In [1]: import numpy as np

In [2]: from numpy import linalg as LA

In [3]: np.set_printoptions(precision=2, suppress=True, linewidth=160, floatmode="fixed")

In [4]: def rd(a):
   ...:     return np.round(a, 2) + 0
   ...: 

In [5]: K = np.loadtxt("test11.csv", delimiter=",")

In [6]: K
Out[6]: 
array([[6.00, 0.00, 5.00, 5.00, 0.00],
       [0.00, 6.00, 0.00, 0.00, 0.00],
       [5.00, 0.00, 6.00, 5.00, 0.00],
       [5.00, 0.00, 5.00, 6.00, 0.00],
       [0.00, 0.00, 0.00, 0.00, 6.00]])

In [7]: np.trace(K)
Out[7]: np.float64(30.0)

In [8]: rd(np.sort(np.abs(LA.eigvals(K))))
Out[8]: array([ 1.00,  1.00,  6.00,  6.00, 16.00])

In [9]: L = LA.cholesky(K)

In [10]: LA.eigvalsh(K).min() > 0
Out[10]: np.True_

In [11]: np.prod(np.diag(L)) ** 2, rd(LA.det(K))
Out[11]: (np.float64(576.0), np.float64(576.0))

In [12]: rd(L @ L.T)
Out[12]: 
array([[6.00, 0.00, 5.00, 5.00, 0.00],
       [0.00, 6.00, 0.00, 0.00, 0.00],
       [5.00, 0.00, 6.00, 5.00, 0.00],
       [5.00, 0.00, 5.00, 6.00, 0.00],
       [0.00, 0.00, 0.00, 0.00, 6.00]])

In [13]: vec = np.array([-1, -3, 3, 2, 2])

In [14]: y = K @ vec

In [15]: y
Out[15]: array([ 19.00, -18.00,  23.00,  22.00,  12.00])

In [16]: rd(LA.solve(K.T, K[2]))
Out[16]: array([0.00, 0.00, 1.00, 0.00, 0.00])

In [17]: rd(LA.solve(K, K[:, 2]))
Out[17]: array([0.00, 0.00, 1.00, 0.00, 0.00])

In [18]: out = np.array([[0, 3], [6, 0], [5, 4], [4, 8], [0, 8]])

In [19]: LA.matrix_rank(K @ out)
Out[19]: np.int64(2)

In [20]: out.T @ K.T
Out[20]: 
array([[45.00, 36.00, 50.00, 49.00,  0.00],
       [78.00,  0.00, 79.00, 83.00, 48.00]])

In [21]: LA.matrix_rank(np.vstack([K, out.T]))
Out[21]: np.int64(5)

In [22]: np.einsum("ik,kj->ij", K, out)
Out[22]: 
array([[45.00, 78.00],
       [36.00,  0.00],
       [50.00, 79.00],
       [49.00, 83.00],
       [ 0.00, 48.00]])

In [23]: K @ out
Out[23]: 
array([[45.00, 78.00],
       [36.00,  0.00],
       [50.00, 79.00],
       [49.00, 83.00],
       [ 0.00, 48.00]])

In [24]: J = np.load("w.npy")

In [25]: J
Out[25]: 
array([[0, 3, 2, 0, 3, 3, 3, 1, 2, 0, 2],
       [3, 0, 3, 2, 0, 3, 3, 3, 1, 2, 0],
       [2, 3, 0, 3, 2, 0, 3, 3, 3, 1, 2],
       [0, 2, 3, 0, 3, 2, 0, 3, 3, 3, 1],
       [3, 0, 2, 3, 0, 3, 2, 0, 3, 3, 3],
       [3, 3, 0, 2, 3, 0, 3, 2, 0, 3, 3],
       [3, 3, 3, 0, 2, 3, 0, 3, 2, 0, 3],
       [1, 3, 3, 3, 0, 2, 3, 0, 3, 2, 0],
       [2, 1, 3, 3, 3, 0, 2, 3, 0, 3, 2],
       [0, 2, 1, 3, 3, 3, 0, 2, 3, 0, 3],
       [2, 0, 2, 1, 3, 3, 3, 0, 2, 3, 0]])

In [26]: np.all(LA.eigvalsh(J) > 0)
Out[26]: np.False_

In [27]: vals, V = LA.eigh(J)

In [28]: rd(LA.eigvalsh(J + 2 * np.eye(11)))
Out[28]: array([-4.95, -4.40, -3.11, -2.55, -0.85, -0.48,  0.61,  3.19,  5.84,  5.94, 22.79])

In [29]: rd(V.T @ V)
Out[29]: 
array([[1.00, 0.00, 0.00, 0.00, 0.00, 0.00, 0.00, 0.00, 0.00, 0.00, 0.00],
       [0.00, 1.00, 0.00, 0.00, 0.00, 0.00, 0.00, 0.00, 0.00, 0.00, 0.00],
       [0.00, 0.00, 1.00, 0.00, 0.00, 0.00, 0.00, 0.00, 0.00, 0.00, 0.00],
       [0.00, 0.00, 0.00, 1.00, 0.00, 0.00, 0.00, 0.00, 0.00, 0.00, 0.00],
       [0.00, 0.00, 0.00, 0.00, 1.00, 0.00, 0.00, 0.00, 0.00, 0.00, 0.00],
       [0.00, 0.00, 0.00, 0.00, 0.00, 1.00, 0.00, 0.00, 0.00, 0.00, 0.00],
       [0.00, 0.00, 0.00, 0.00, 0.00, 0.00, 1.00, 0.00, 0.00, 0.00, 0.00],
       [0.00, 0.00, 0.00, 0.00, 0.00, 0.00, 0.00, 1.00, 0.00, 0.00, 0.00],
       [0.00, 0.00, 0.00, 0.00, 0.00, 0.00, 0.00, 0.00, 1.00, 0.00, 0.00],
       [0.00, 0.00, 0.00, 0.00, 0.00, 0.00, 0.00, 0.00, 0.00, 1.00, 0.00],
       [0.00, 0.00, 0.00, 0.00, 0.00, 0.00, 0.00, 0.00, 0.00, 0.00, 1.00]])

In [30]: np.abs(V[:, -1]).round(6).argmax()
Out[30]: np.int64(4)

In [31]: rd(vals)
Out[31]: array([-6.95, -6.40, -5.11, -4.55, -2.85, -2.48, -1.39,  1.19,  3.84,  3.94, 20.79])

In [32]: rd(LA.svd(J, compute_uv=False))
Out[32]: array([20.79,  6.95,  6.40,  5.11,  4.55,  3.94,  3.84,  2.85,  2.48,  1.39,  1.19])

In [33]: np.unique(vals.round(6) + 0, return_counts=True)[1]
Out[33]: array([1, 1, 1, 1, 1, 1, 1, 1, 1, 1, 1])

In [34]: (vals > 1e-8).sum(), (vals < -1e-8).sum()
Out[34]: (np.int64(4), np.int64(7))

In [35]: rd(V.T @ J @ V)
Out[35]: 
array([[-6.95,  0.00,  0.00,  0.00,  0.00,  0.00,  0.00,  0.00,  0.00,  0.00,  0.00],
       [ 0.00, -6.40,  0.00,  0.00,  0.00,  0.00,  0.00,  0.00,  0.00,  0.00,  0.00],
       [ 0.00,  0.00, -5.11,  0.00,  0.00,  0.00,  0.00,  0.00,  0.00,  0.00,  0.00],
       [ 0.00,  0.00,  0.00, -4.55,  0.00,  0.00,  0.00,  0.00,  0.00,  0.00,  0.00],
       [ 0.00,  0.00,  0.00,  0.00, -2.85,  0.00,  0.00,  0.00,  0.00,  0.00,  0.00],
       [ 0.00,  0.00,  0.00,  0.00,  0.00, -2.48,  0.00,  0.00,  0.00,  0.00,  0.00],
       [ 0.00,  0.00,  0.00,  0.00,  0.00,  0.00, -1.39,  0.00,  0.00,  0.00,  0.00],
       [ 0.00,  0.00,  0.00,  0.00,  0.00,  0.00,  0.00,  1.19,  0.00,  0.00,  0.00],
       [ 0.00,  0.00,  0.00,  0.00,  0.00,  0.00,  0.00,  0.00,  3.84,  0.00,  0.00],
       [ 0.00,  0.00,  0.00,  0.00,  0.00,  0.00,  0.00,  0.00,  0.00,  3.94,  0.00],
       [ 0.00,  0.00,  0.00,  0.00,  0.00,  0.00,  0.00,  0.00,  0.00,  0.00, 20.79]])

In [36]: rd(V @ np.diag(vals) @ V.T)
Out[36]: 
array([[0.00, 3.00, 2.00, 0.00, 3.00, 3.00, 3.00, 1.00, 2.00, 0.00, 2.00],
       [3.00, 0.00, 3.00, 2.00, 0.00, 3.00, 3.00, 3.00, 1.00, 2.00, 0.00],
       [2.00, 3.00, 0.00, 3.00, 2.00, 0.00, 3.00, 3.00, 3.00, 1.00, 2.00],
       [0.00, 2.00, 3.00, 0.00, 3.00, 2.00, 0.00, 3.00, 3.00, 3.00, 1.00],
       [3.00, 0.00, 2.00, 3.00, 0.00, 3.00, 2.00, 0.00, 3.00, 3.00, 3.00],
       [3.00, 3.00, 0.00, 2.00, 3.00, 0.00, 3.00, 2.00, 0.00, 3.00, 3.00],
       [3.00, 3.00, 3.00, 0.00, 2.00, 3.00, 0.00, 3.00, 2.00, 0.00, 3.00],
       [1.00, 3.00, 3.00, 3.00, 0.00, 2.00, 3.00, 0.00, 3.00, 2.00, 0.00],
       [2.00, 1.00, 3.00, 3.00, 3.00, 0.00, 2.00, 3.00, 0.00, 3.00, 2.00],
       [0.00, 2.00, 1.00, 3.00, 3.00, 3.00, 0.00, 2.00, 3.00, 0.00, 3.00],
       [2.00, 0.00, 2.00, 1.00, 3.00, 3.00, 3.00, 0.00, 2.00, 3.00, 0.00]])

In [37]: rng = np.random.default_rng(8990)

In [38]: out = J + rng.integers(-2, 3, (11, 1)) @ rng.integers(-2, 3, (1, 11))

In [39]: out
Out[39]: 
array([[ 0,  3,  2,  0,  3,  3,  3,  1,  2,  0,  2],
       [ 5,  2, -1,  6,  0,  3,  7,  7,  3, -2,  2],
       [ 4,  5, -4,  7,  2,  0,  7,  7,  5, -3,  4],
       [-2,  0,  7, -4,  3,  2, -4, -1,  1,  7, -1],
       [ 2, -1,  4,  1,  0,  3,  0, -2,  2,  5,  2],
       [ 3,  3,  0,  2,  3,  0,  3,  2,  0,  3,  3],
       [ 3,  3,  3,  0,  2,  3,  0,  3,  2,  0,  3],
       [ 3,  5, -1,  7,  0,  2,  7,  4,  5, -2,  2],
       [ 4,  3, -1,  7,  3,  0,  6,  7,  2, -1,  4],
       [ 0,  2,  1,  3,  3,  3,  0,  2,  3,  0,  3],
       [ 4,  2, -2,  5,  3,  3,  7,  4,  4, -1,  2]])

In [40]: np.abs(out - J).sum(axis=1)
Out[40]: array([ 0, 28, 28, 28, 14,  0,  0, 28, 28,  0, 28])

In [41]: LA.matrix_rank(out - J, tol=1e-8)
Out[41]: np.int64(1)

In [42]: F = np.loadtxt("layer5.csv", delimiter=",")

In [43]: F
Out[43]: 
array([[ 0.31,  0.52,  1.84, -0.76,  1.23, -2.65, -1.44, -1.98, -4.75, -6.43],
       [-1.34, -0.39,  1.57,  1.22, -0.30,  3.17, -3.42, -1.47,  2.34,  4.67],
       [ 1.18,  0.31,  2.37, -2.75, -2.65, -0.32,  0.10, -4.84,  0.40,  0.67],
       [-0.72, -3.02,  1.49, -0.37, -0.61, -0.53, -0.93, -1.17, -0.64,  1.49],
       [-0.17,  0.74, -3.41,  2.63,  2.73, -1.58,  0.43,  3.88, -0.51, -1.20],
       [-0.35,  0.68,  3.53,  1.40, -0.26,  2.88, -2.84,  1.52, -0.62,  1.47],
       [ 0.46,  1.22,  0.65,  0.81,  0.56,  1.15, -1.86,  4.44,  0.65, -0.13],
       [ 1.44,  0.33,  6.88, -3.07, -0.29,  0.13, -1.64, -2.75, -1.74, -2.73],
       [-1.26, -1.89, -5.91,  5.81,  2.49,  3.36,  1.64,  1.21,  2.54,  7.03],
       [ 3.23,  3.36, -4.10,  2.41,  0.06,  0.10, -1.55,  2.84,  2.78,  0.35],
       [-0.13, -1.79, -1.69,  1.26,  0.59,  0.48, -0.50,  3.55,  0.78,  3.85],
       [ 0.44, -2.21, -1.27, -2.37,  0.62, -7.57,  4.11, -2.09, -4.20, -5.56]])

In [44]: vec = np.array([-1, 2, -4, 5, -4, -1, -4, 0, 0, -3])

In [45]: y = F @ vec

In [46]: rd(LA.pinv(F) @ F)
Out[46]: 
array([[1.00, 0.00, 0.00, 0.00, 0.00, 0.00, 0.00, 0.00, 0.00, 0.00],
       [0.00, 1.00, 0.00, 0.00, 0.00, 0.00, 0.00, 0.00, 0.00, 0.00],
       [0.00, 0.00, 1.00, 0.00, 0.00, 0.00, 0.00, 0.00, 0.00, 0.00],
       [0.00, 0.00, 0.00, 1.00, 0.00, 0.00, 0.00, 0.00, 0.00, 0.00],
       [0.00, 0.00, 0.00, 0.00, 1.00, 0.00, 0.00, 0.00, 0.00, 0.00],
       [0.00, 0.00, 0.00, 0.00, 0.00, 1.00, 0.00, 0.00, 0.00, 0.00],
       [0.00, 0.00, 0.00, 0.00, 0.00, 0.00, 1.00, 0.00, 0.00, 0.00],
       [0.00, 0.00, 0.00, 0.00, 0.00, 0.00, 0.00, 1.00, 0.00, 0.00],
       [0.00, 0.00, 0.00, 0.00, 0.00, 0.00, 0.00, 0.00, 1.00, 0.00],
       [0.00, 0.00, 0.00, 0.00, 0.00, 0.00, 0.00, 0.00, 0.00, 1.00]])

In [47]: rd(y)
Out[47]: array([ 12.35,  -1.92, -15.28, -10.91,  20.98,  -0.30,   7.87, -27.87,   9.20,  36.75,  -2.78,  -6.30])

In [48]: rd(LA.lstsq(F, y)[0])
Out[48]: array([-1.00,  2.00, -4.00,  5.00, -4.00, -1.00, -4.00,  0.00,  0.00, -3.00])

In [49]: rd(LA.solve(F.T @ F, F.T @ y))
Out[49]: array([-1.00,  2.00, -4.00,  5.00, -4.00, -1.00, -4.00,  0.00,  0.00, -3.00])

In [50]: y = y + 0.05 * rng.normal(size=12)

In [51]: rd(y)
Out[51]: array([ 12.35,  -1.96, -15.35, -10.86,  20.98,  -0.24,   7.77, -27.87,   9.16,  36.71,  -2.79,  -6.33])

In [52]: c, *_ = LA.lstsq(F, y)

In [53]: rd(LA.norm(y - F @ c))
Out[53]: np.float64(0.14)

In [54]: c.round()
Out[54]: array([-1.00,  2.00, -4.00,  5.00, -4.00, -1.00, -4.00,  0.00,  0.00, -3.00])
